>>> import numpy as np
>>> np.set_printoptions(precision=3, suppress=True, linewidth=140, floatmode="fixed")
>>> def tidy(a):
...     return np.round(a, 3) + 0
... 
>>> arr = np.array([[0.2, -2.6, 1.9, 0.2],
...     [0.3, 0.3, 1.8, 1.5],
...     [2.5, 2.5, -0.8, 0.3],
...     [-0.4, 0.2, -1.1, -1.2],
...     [-0.6, 1.4, 1.9, 2.2],
...     [-0.3, 0.6, -1.1, -0.6],
...     [1.2, 0.3, 1.0, 0.3],
...     [0.2, 1.5, -0.3, 0.9]])
>>> arr[:, 0] *= 5
>>> arr
array([[ 1.000, -2.600,  1.900,  0.200],
       [ 1.500,  0.300,  1.800,  1.500],
       [12.500,  2.500, -0.800,  0.300],
       [-2.000,  0.200, -1.100, -1.200],
       [-3.000,  1.400,  1.900,  2.200],
       [-1.500,  0.600, -1.100, -0.600],
       [ 6.000,  0.300,  1.000,  0.300],
       [ 1.000,  1.500, -0.300,  0.900]])
>>> x0 = np.array([0, 1, 5, 0])
>>> target = arr @ x0
>>> tidy(np.linalg.solve(arr.T @ arr, arr.T @ target))
array([0.000, 1.000, 5.000, 0.000])
>>> tidy(np.linalg.lstsq(arr, target)[0])
array([0.000, 1.000, 5.000, 0.000])
>>> tidy(np.linalg.pinv(arr) @ arr)
array([[1.000, 0.000, 0.000, 0.000],
       [0.000, 1.000, 0.000, 0.000],
       [0.000, 0.000, 1.000, 0.000],
       [0.000, 0.000, 0.000, 1.000]])
>>> rng = np.random.default_rng(5188)
>>> target = target + 0.1 * rng.normal(size=8)
>>> tidy(target)
array([ 7.192,  9.148, -1.324, -5.250, 10.715, -5.008,  5.217,  0.112])
>>> beta, *_ = np.linalg.lstsq(arr, target)
>>> tidy(arr.T @ (target - arr @ beta))
array([0.000, 0.000, 0.000, 0.000])
>>> tidy(np.linalg.norm(target - arr @ beta))
np.float64(0.286)
>>> [round(float(np.linalg.norm(np.linalg.solve(arr.T @ arr + lam * np.eye(4), arr.T @ target))), 2) for lam in (0, 1, 10, 100)]
[4.88, 3.78, 2.66, 0.7]
>>> out = arr + rng.integers(-2, 3, (8, 3)) @ rng.integers(-2, 3, (3, 4))
>>> tidy(out)
array([[ 2.000, -0.600,  0.900, -1.800],
       [ 0.500, -3.700,  6.800,  3.500],
       [14.500,  6.500, -3.800, -3.700],
       [-2.000,  4.200, -1.100, -1.200],
       [-3.000,  3.400,  1.900,  2.200],
       [ 0.500, -3.400, -0.100, -4.600],
       [ 5.000, -1.700,  2.000,  2.300],
       [ 0.000,  1.500,  1.700,  2.900]])
>>> tidy(out - arr)
array([[ 1.000,  2.000, -1.000, -2.000],
       [-1.000, -4.000,  5.000,  2.000],
       [ 2.000,  4.000, -3.000, -4.000],
       [ 0.000,  4.000,  0.000,  0.000],
       [ 0.000,  2.000,  0.000,  0.000],
       [ 2.000, -4.000,  1.000, -4.000],
       [-1.000, -2.000,  1.000,  2.000],
       [-1.000,  0.000,  2.000,  2.000]])
>>> tidy(np.linalg.svd(out - arr, compute_uv=False))
array([10.905,  6.964,  3.094,  0.000])
>>> np.linalg.matrix_rank(out - arr, tol=1e-8)
np.int64(3)
>>> out = np.array([[2, 0, 0], [2, 2, 2], [2, 1, 0], [1, 2, 1]])
>>> np.linalg.matrix_rank(arr @ out)
np.int64(3)
>>> tidy(np.einsum("ik,kj->ji", arr, out))
array([[ 0.800,  8.700, 28.700, -7.000,  2.800, -4.600, 14.900,  5.300],
       [-2.900,  5.400,  4.800, -3.100,  9.100, -1.100,  2.200,  4.500],
       [-5.000,  2.100,  5.300, -0.800,  5.000,  0.600,  0.900,  3.900]])
>>> np.linalg.matrix_rank(np.vstack([arr, out.T]))
np.int64(4)
>>> tidy(np.einsum("ij->j", arr))
array([15.500,  4.200,  3.300,  3.600])
>>> tidy(np.einsum("ik,kj->ij", arr, out))
array([[ 0.800, -2.900, -5.000],
       [ 8.700,  5.400,  2.100],
       [28.700,  4.800,  5.300],
       [-7.000, -3.100, -0.800],
       [ 2.800,  9.100,  5.000],
       [-4.600, -1.100,  0.600],
       [14.900,  2.200,  0.900],
       [ 5.300,  4.500,  3.900]])
>>> np.vstack([arr, out.T]).shape
(11, 4)
>>> hat = arr @ np.linalg.solve(arr.T @ arr, arr.T)
>>> tidy(np.trace(hat))
np.float64(4.0)
>>> tidy(np.diag(hat))
array([0.618, 0.271, 0.813, 0.511, 0.740, 0.126, 0.545, 0.375])
>>> tidy(hat @ arr[:, 0])
array([ 1.000,  1.500, 12.500, -2.000, -3.000, -1.500,  6.000,  1.000])
>>> A = np.loadtxt("run13.csv", delimiter=",")
>>> A
array([[-139.738,  141.682, -100.771, -121.404,  -39.929, -120.575],
       [-137.945,  139.698, -100.039, -119.086,  -40.629, -119.386],
       [-140.143,  139.308,  -99.111, -118.395,  -39.964, -120.486],
       [-139.376,  140.938, -101.664, -120.850,  -40.625, -118.472],
       [-140.060,  139.115,  -98.232, -120.430,  -38.850, -120.618],
       [-140.149,  140.354,  -99.621, -120.006,  -38.322, -122.065],
       [-139.125,  139.352,  -99.833, -119.927,  -37.696, -120.786],
       [-139.900,  140.260,  -99.295, -121.244,  -41.231, -119.480],
       [-139.333,  140.457, -100.236, -120.619,  -41.711, -120.696],
       [-139.926,  138.981, -100.484, -121.245,  -40.686, -118.579]])
>>> hat = A @ np.linalg.solve(A.T @ A, A.T)
>>> np.allclose(hat @ hat, hat)
True
>>> tidy(hat @ A[:, 1])
array([141.682, 139.698, 139.308, 140.938, 139.115, 140.354, 139.352, 140.260, 140.457, 138.981])
>>> u = np.array([1, 1, -3, -2, 1, -3, 3, 3, 0])
>>> J = np.array([np.roll(u, i) for i in range(9)])
>>> J
array([[ 1,  1, -3, -2,  1, -3,  3,  3,  0],
       [ 0,  1,  1, -3, -2,  1, -3,  3,  3],
       [ 3,  0,  1,  1, -3, -2,  1, -3,  3],
       [ 3,  3,  0,  1,  1, -3, -2,  1, -3],
       [-3,  3,  3,  0,  1,  1, -3, -2,  1],
       [ 1, -3,  3,  3,  0,  1,  1, -3, -2],
       [-2,  1, -3,  3,  3,  0,  1,  1, -3],
       [-3, -2,  1, -3,  3,  3,  0,  1,  1],
       [ 1, -3, -2,  1, -3,  3,  3,  0,  1]])
>>> tidy(np.linalg.norm(J, axis=0))
array([6.557, 6.557, 6.557, 6.557, 6.557, 6.557, 6.557, 6.557, 6.557])
>>> tidy(np.linalg.norm(J, "nuc"))
np.float64(48.812)
>>> tidy(np.linalg.norm(J) ** 2 / np.linalg.norm(J, 2) ** 2)
np.float64(3.99)
>>> tidy(np.linalg.norm(J, 1)), tidy(np.linalg.norm(J, np.inf))
(np.float64(17.0), np.float64(17.0))
>>> tidy(np.linalg.norm(arr, 2))
np.float64(14.684)
>>> np.linalg.norm(arr, axis=1).argmax()
np.int64(2)
>>> tidy(np.linalg.norm(arr) ** 2 / np.linalg.norm(arr, 2) ** 2)
np.float64(1.178)
>>> tidy(np.linalg.norm(arr[1] - arr[5]))
np.float64(4.681)
>>> tidy(np.linalg.norm(arr, axis=0))
array([14.552,  4.219,  3.822,  3.150])
